>>> import numpy as np
>>> np.set_printoptions(suppress=True, linewidth=140)
>>> J = np.load("arr.npy")
>>> J
array([[-2.,  0., -3.,  0., -3.,  0.,  0.,  0.,  0., -3.],
       [ 0., -2.,  0., -3.,  0., -3., -3., -3., -3.,  0.],
       [-3.,  0., -2.,  0., -3.,  0.,  0.,  0.,  0., -3.],
       [ 0., -3.,  0., -2.,  0., -3., -3., -3., -3.,  0.],
       [-3.,  0., -3.,  0., -2.,  0.,  0.,  0.,  0., -3.],
       [ 0., -3.,  0., -3.,  0., -2., -3., -3., -3.,  0.],
       [ 0., -3.,  0., -3.,  0., -3., -2., -3., -3.,  0.],
       [ 0., -3.,  0., -3.,  0., -3., -3., -2., -3.,  0.],
       [ 0., -3.,  0., -3.,  0., -3., -3., -3., -2.,  0.],
       [-3.,  0., -3.,  0., -3.,  0.,  0.,  0.,  0., -2.]])
>>> # equal to its transpose
>>> vals, V = np.linalg.eigh(J)
>>> (vals > 1e-8).sum(), (vals < -1e-8).sum()
(np.int64(8), np.int64(2))
>>> print(np.round(np.linalg.eigvalsh(J + 4 * np.eye(10)), 1))
[-13.  -7.   5.   5.   5.   5.   5.   5.   5.   5.]
>>> np.round(np.linalg.svd(J, compute_uv=False), 1)
array([17., 11.,  1.,  1.,  1.,  1.,  1.,  1.,  1.,  1.])
>>> print(np.round(V.T @ V, 1) + 0)
[[1. 0. 0. 0. 0. 0. 0. 0. 0. 0.]
 [0. 1. 0. 0. 0. 0. 0. 0. 0. 0.]
 [0. 0. 1. 0. 0. 0. 0. 0. 0. 0.]
 [0. 0. 0. 1. 0. 0. 0. 0. 0. 0.]
 [0. 0. 0. 0. 1. 0. 0. 0. 0. 0.]
 [0. 0. 0. 0. 0. 1. 0. 0. 0. 0.]
 [0. 0. 0. 0. 0. 0. 1. 0. 0. 0.]
 [0. 0. 0. 0. 0. 0. 0. 1. 0. 0.]
 [0. 0. 0. 0. 0. 0. 0. 0. 1. 0.]
 [0. 0. 0. 0. 0. 0. 0. 0. 0. 1.]]
>>> np.round(vals.sum(), 1), np.trace(J)
(np.float64(-20.0), np.float64(-20.0))
>>> np.unique(vals.round(6) + 0, return_counts=True)[1]
array([1, 1, 8])
>>> mat = np.load("out11.npy")
>>> print(mat)
[[ 0 -1  2 -1  0  0 -1  1  1]
 [ 1  0 -1  1  1 -1 -1  0  0]
 [-2  1  0  1  0  0  0 -1  1]
 [ 1 -1 -1  0 -1  1  0  0 -1]
 [ 0 -1  0  1  0  0 -1  0  2]
 [ 0  1  0 -1  0  0 -1  1 -2]
 [ 1  1  0  0  1  1  0  1 -1]
 [-1  0  1  0  0 -1 -1  0  1]
 [-1  0 -1  1 -2  2  1 -1  0]]
>>> # antisymmetric, zero diagonal
>>> r0, g = mat[7], mat[1]
>>> r0 @ r0
np.int64(5)
>>> p = (r0 @ g) / (r0 @ r0) * r0
>>> np.linalg.matrix_rank(np.outer(r0, g))
np.int64(1)
>>> round(float(np.linalg.norm(r0 + g) ** 2 + np.linalg.norm(r0 - g) ** 2), 1)
22.0
>>> p
array([-0.,  0.,  0.,  0.,  0., -0., -0.,  0.,  0.])
>>> r = np.linalg.matrix_rank(mat)
>>> r
np.int64(8)
>>> null = np.linalg.svd(mat)[2][r:].T
>>> null.shape
(9, 1)
>>> np.round(mat @ null, 1) + 0
array([[0.],
       [0.],
       [0.],
       [0.],
       [0.],
       [0.],
       [0.],
       [0.],
       [0.]])
>>> np.round(null @ null.T, 1) + 0
array([[ 0.2,  0.2,  0. , -0.2, -0.1,  0.1, -0.1, -0.2,  0.1],
       [ 0.2,  0.2,  0. , -0.2, -0.1,  0.1, -0.1, -0.2,  0.1],
       [ 0. ,  0. ,  0. ,  0. ,  0. ,  0. ,  0. ,  0. ,  0. ],
       [-0.2, -0.2,  0. ,  0.2,  0.1, -0.1,  0.1,  0.2, -0.1],
       [-0.1, -0.1,  0. ,  0.1,  0. ,  0. ,  0. ,  0.1,  0. ],
       [ 0.1,  0.1,  0. , -0.1,  0. ,  0. ,  0. , -0.1,  0. ],
       [-0.1, -0.1,  0. ,  0.1,  0. ,  0. ,  0.1,  0.2, -0.1],
       [-0.2, -0.2,  0. ,  0.2,  0.1, -0.1,  0.2,  0.3, -0.2],
       [ 0.1,  0.1,  0. , -0.1,  0. ,  0. , -0.1, -0.2,  0.1]])
>>> np.allclose(mat @ null, 0)
True
>>> vec = np.array([3, 2, 2, 3, 3, 3, 1, 0, 0])
>>> round(float(np.linalg.det(mat)), 1)
0.0
>>> print(np.round(np.linalg.eigvals(mat).real, 1) + 0)
[0. 0. 0. 0. 0. 0. 0. 0. 0.]
>>> O = np.linalg.solve(np.eye(9) - mat, np.eye(9) + mat)
>>> print(np.round(O @ O.T, 1) + 0)
[[1. 0. 0. 0. 0. 0. 0. 0. 0.]
 [0. 1. 0. 0. 0. 0. 0. 0. 0.]
 [0. 0. 1. 0. 0. 0. 0. 0. 0.]
 [0. 0. 0. 1. 0. 0. 0. 0. 0.]
 [0. 0. 0. 0. 1. 0. 0. 0. 0.]
 [0. 0. 0. 0. 0. 1. 0. 0. 0.]
 [0. 0. 0. 0. 0. 0. 1. 0. 0.]
 [0. 0. 0. 0. 0. 0. 0. 1. 0.]
 [0. 0. 0. 0. 0. 0. 0. 0. 1.]]
>>> round(float(np.linalg.det(O)), 1)
1.0
>>> data = np.array([[1.0, 0.0, 0.0, 0.0],
...     [0.0, -0.6, 0.8, 0.0],
...     [0.0, -0.8, -0.6, 0.0],
...     [0.0, 0.0, 0.0, 1.0]])
>>> data
array([[ 1. ,  0. ,  0. ,  0. ],
       [ 0. , -0.6,  0.8,  0. ],
       [ 0. , -0.8, -0.6,  0. ],
       [ 0. ,  0. ,  0. ,  1. ]])
>>> # keeps lengths
>>> vec = np.array([-3, 2, 1, 4])
>>> print(np.round(np.linalg.inv(data), 1))
[[ 1.   0.   0.   0. ]
 [-0.  -0.6 -0.8 -0. ]
 [ 0.   0.8 -0.6  0. ]
 [ 0.   0.   0.   1. ]]
>>> np.flatnonzero(np.linalg.matrix_power((data != 0) + (data.T != 0) + np.eye(4), 4)[0])
array([0])
>>> np.round(np.sort(np.linalg.eigvals(data).real), 1)
array([-0.6, -0.6,  1. ,  1. ])
>>> np.round(data @ data, 1)
array([[ 1. ,  0. ,  0. ,  0. ],
       [ 0. , -0.3, -1. ,  0. ],
       [ 0. ,  1. , -0.3,  0. ],
       [ 0. ,  0. ,  0. ,  1. ]])
>>> print((np.linalg.matrix_power((data != 0) + (data.T != 0) + np.eye(4), 4) > 0).astype(int))
[[1 0 0 0]
 [0 1 1 0]
 [0 1 1 0]
 [0 0 0 1]]
>>> O, _ = np.linalg.qr(np.array([[-0.7, 0.5, 0.8, 0.2, 0.4, -1.2],
...     [-1.2, 0.4, -1.4, -0.9, -1.0, -0.2],
...     [0.5, -0.7, 0.2, 1.0, 0.1, -0.3],
...     [-1.3, -1.4, 3.0, -1.4, -0.6, -1.0],
...     [-1.4, 0.5, 0.7, -0.5, 1.2, -1.2],
...     [-0.8, -0.9, 1.0, 0.2, -0.4, 0.3]]))
>>> feats = 5 * O
>>> print(feats.round(1))
[[-1.4 -1.5  2.3  2.1  3.2 -1.1]
 [-2.4 -1.3 -3.7 -0.7  1.1 -1.4]
 [ 1.   1.9 -0.8  2.8 -1.  -3.3]
 [-2.6  3.2  1.4 -2.2  0.4 -1.1]
 [-2.8 -1.6  1.2  1.  -3.5 -0.1]
 [-1.6  2.1 -1.2  2.6  0.5  3.1]]
>>> Y = np.linalg.inv(feats)
>>> round(float(np.linalg.cond(feats)), 1)
1.0
>>> np.allclose(Y, feats.T)
False
>>> round(np.linalg.slogdet(feats)[0], 1)
np.float64(-1.0)
>>> np.round(np.linalg.inv(Y), 1)
array([[-1.4, -1.5,  2.3,  2.1,  3.2, -1.1],
       [-2.4, -1.3, -3.7, -0.7,  1.1, -1.4],
       [ 1. ,  1.9, -0.8,  2.8, -1. , -3.3],
       [-2.6,  3.2,  1.4, -2.2,  0.4, -1.1],
       [-2.8, -1.6,  1.2,  1. , -3.5, -0.1],
       [-1.6,  2.1, -1.2,  2.6,  0.5,  3.1]])
>>> (np.abs(Y) > 1e-9).astype(int)
array([[1, 1, 1, 1, 1, 1],
       [1, 1, 1, 1, 1, 1],
       [1, 1, 1, 1, 1, 1],
       [1, 1, 1, 1, 1, 1],
       [1, 1, 1, 1, 1, 1],
       [1, 1, 1, 1, 1, 1]])
>>> T = np.stack([J, -2 * J, J[::-1]])
>>> np.round(np.linalg.norm(T, axis=(1, 2)), 1)
array([20.4, 40.9, 20.4])
>>> T.shape
(3, 10, 10)
>>> np.linalg.matrix_rank(T)
array([10, 10, 10])
>>> vec = np.array([0, 3, 2, 3, 3, -3])
>>> h = np.maximum(feats @ vec, 0)
>>> np.round(np.tanh(feats @ vec), 1)
array([ 1., -1.,  1.,  1., -1.,  1.])
>>> np.round(feats.T @ h, 1)
array([-41. ,  51. ,  38.7,  81. ,  47.3, -84.5])
>>> np.round(feats * (h > 1e-9)[:, None], 1)
array([[-1.4, -1.5,  2.3,  2.1,  3.2, -1.1],
       [-0. , -0. , -0. , -0. ,  0. , -0. ],
       [ 1. ,  1.9, -0.8,  2.8, -1. , -3.3],
       [-2.6,  3.2,  1.4, -2.2,  0.4, -1.1],
       [-0. , -0. ,  0. ,  0. , -0. , -0. ],
       [-1.6,  2.1, -1.2,  2.6,  0.5,  3.1]])
>>> print(J.shape)
(10, 10)
>>> np.abs(J).max()
np.float64(3.0)
>>> J.sum(axis=1)
array([-11., -17., -11., -17., -11., -17., -17., -17., -17., -11.])
>>> print(np.unravel_index(np.abs(J).argmax(), J.shape))
(np.int64(0), np.int64(2))
>>> np.diff(J, axis=0)
array([[ 2., -2.,  3., -3.,  3., -3., -3., -3., -3.,  3.],
       [-3.,  2., -2.,  3., -3.,  3.,  3.,  3.,  3., -3.],
       [ 3., -3.,  2., -2.,  3., -3., -3., -3., -3.,  3.],
       [-3.,  3., -3.,  2., -2.,  3.,  3.,  3.,  3., -3.],
       [ 3., -3.,  3., -3.,  2., -2., -3., -3., -3.,  3.],
       [ 0.,  0.,  0.,  0.,  0., -1.,  1.,  0.,  0.,  0.],
       [ 0.,  0.,  0.,  0.,  0.,  0., -1.,  1.,  0.,  0.],
       [ 0.,  0.,  0.,  0.,  0.,  0.,  0., -1.,  1.,  0.],
       [-3.,  3., -3.,  3., -3.,  3.,  3.,  3.,  2., -2.]])
>>> print(J.mean(axis=0))
[-1.1 -1.7 -1.1 -1.7 -1.1 -1.7 -1.7 -1.7 -1.7 -1.1]
>>> J.sum(axis=0)
array([-11., -17., -11., -17., -11., -17., -17., -17., -17., -11.])
>>> np.linalg.rank(J)
Traceback (most recent call last):
  File "<python-input-68>", line 1, in <module>
    np.linalg.rank(J)
    ^^^^^^^^^^^^^^
AttributeError: module 'numpy.linalg' has no attribute 'rank'
>>> np.round(np.linalg.svd(J, compute_uv=False), 1)
array([17., 11.,  1.,  1.,  1.,  1.,  1.,  1.,  1.,  1.])
